>>> import numpy as np
>>> from numpy import linalg as LA
>>> np.set_printoptions(precision=3, suppress=True, linewidth=160)
>>> A = np.load("layer18.npy")
>>> A
array([[ 0,  1,  1,  2],
       [-1,  0, -4,  5],
       [-1,  4,  0,  2],
       [-2, -5, -2,  0]])
>>> np.einsum("ii->", A)
np.int64(0)
>>> round(LA.det(A[::-1]), 3)
np.float64(121.0)
>>> np.kron(np.eye(2, dtype=int), A)
array([[ 0,  1,  1,  2,  0,  0,  0,  0],
       [-1,  0, -4,  5,  0,  0,  0,  0],
       [-1,  4,  0,  2,  0,  0,  0,  0],
       [-2, -5, -2,  0,  0,  0,  0,  0],
       [ 0,  0,  0,  0,  0,  1,  1,  2],
       [ 0,  0,  0,  0, -1,  0, -4,  5],
       [ 0,  0,  0,  0, -1,  4,  0,  2],
       [ 0,  0,  0,  0, -2, -5, -2,  0]])
>>> round(LA.det(2 * A), 3), round(LA.det(A), 3)
(np.float64(1936.0), np.float64(121.0))
>>> np.round(np.poly(A), 3) + 0
array([  1.,   0.,  51.,   0., 121.])
>>> M = np.load("arr.npy")
>>> M
array([[ 1, 10,  8,  2],
       [ 9, 15,  7,  3],
       [ 8, 30,  7,  6]])
>>> u, g = M[2], M[0]
>>> u @ g
np.int64(376)
>>> p = (u @ g) / (u @ u) * u
>>> LA.matrix_rank(np.outer(u, g))
np.int64(1)
>>> g - p
array([-1.867, -0.753,  5.491, -0.151])
>>> round(LA.norm(u + g) ** 2 + LA.norm(u - g) ** 2, 3)
np.float64(2436.0)
>>> gram = M.T @ M
>>> LA.svd(M, compute_uv=False) ** 2
array([1527.818,   31.42 ,   22.761])
>>> np.diag(gram)
array([ 146, 1225,  162,   49])
>>> LA.matrix_rank(gram)
np.int64(3)
>>> A2 = M / LA.norm(M, axis=1, keepdims=True)
>>> gram = A2 @ A2.T
>>> gram[0]
array([1.   , 0.891, 0.893])
>>> (np.abs(gram) > 0.9).astype(int)
array([[1, 0, 0],
       [0, 1, 1],
       [0, 1, 1]])
>>> np.argwhere(np.triu(np.abs(gram) > 0.95, 1))
array([[1, 2]])
>>> (gram - 2 * np.eye(3)).round(6).argmax(axis=1)
array([2, 2, 1])
>>> x = np.array([-2, -2, -3, 0])
>>> h = np.maximum(M @ x, 0)
>>> M * (h > 1e-9)[:, None]
array([[0, 0, 0, 0],
       [0, 0, 0, 0],
       [0, 0, 0, 0]])
>>> np.maximum(M @ (3 * x), 0)
array([0, 0, 0])
>>> u = np.array([-3, 0, 3, 3])
>>> A2 = A + np.outer(u, np.eye(4)[0])
>>> LA.matrix_rank(A2 - A)
np.int64(1)
>>> A2
array([[-3.,  1.,  1.,  2.],
       [-1.,  0., -4.,  5.],
       [ 2.,  4.,  0.,  2.],
       [ 1., -5., -2.,  0.]])
>>> u = np.array([1, 0, 5])
>>> rng = np.random.default_rng(51)
>>> F = np.outer(rng.normal(size=23), u) + 0.02 * rng.normal(size=(23, 3))
>>> F.round(3) + 0
array([[-0.588, -0.023, -2.847],
       [-0.616, -0.014, -3.096],
       [ 0.119, -0.019,  0.383],
       [ 1.26 ,  0.005,  6.24 ],
       [-0.337,  0.   , -1.602],
       [-1.131,  0.013, -5.498],
       [-0.758, -0.048, -4.001],
       [ 1.77 ,  0.031,  8.864],
       [-0.361,  0.005, -1.739],
       [-1.173, -0.026, -5.878],
       [-0.316,  0.009, -1.492],
       [ 0.291,  0.011,  1.461],
       [ 0.285, -0.011,  1.404],
       [ 1.849, -0.021,  9.335],
       [-0.209, -0.032, -0.962],
       [-1.553,  0.054, -7.691],
       [ 1.512, -0.017,  7.592],
       [ 0.293, -0.036,  1.443],
       [ 0.264,  0.026,  1.508],
       [-0.704, -0.014, -3.442],
       [-0.999,  0.001, -5.165],
       [ 1.608, -0.009,  7.891],
       [-1.529,  0.006, -7.607]])
>>> # column 2 dominates
>>> np.argsort(-LA.norm(F, axis=0).round(6), kind="stable")[:3]
array([2, 0, 1])
>>> round(np.log10(LA.cond(F)))
2
>>> LA.cond(F) > 100
np.True_
>>> LA.matrix_rank(F, rtol=0.1)
np.int64(1)
>>> [round(float(x), 3) for x in LA.svd(F, compute_uv=False)[:3]]
[24.897, 0.125, 0.083]
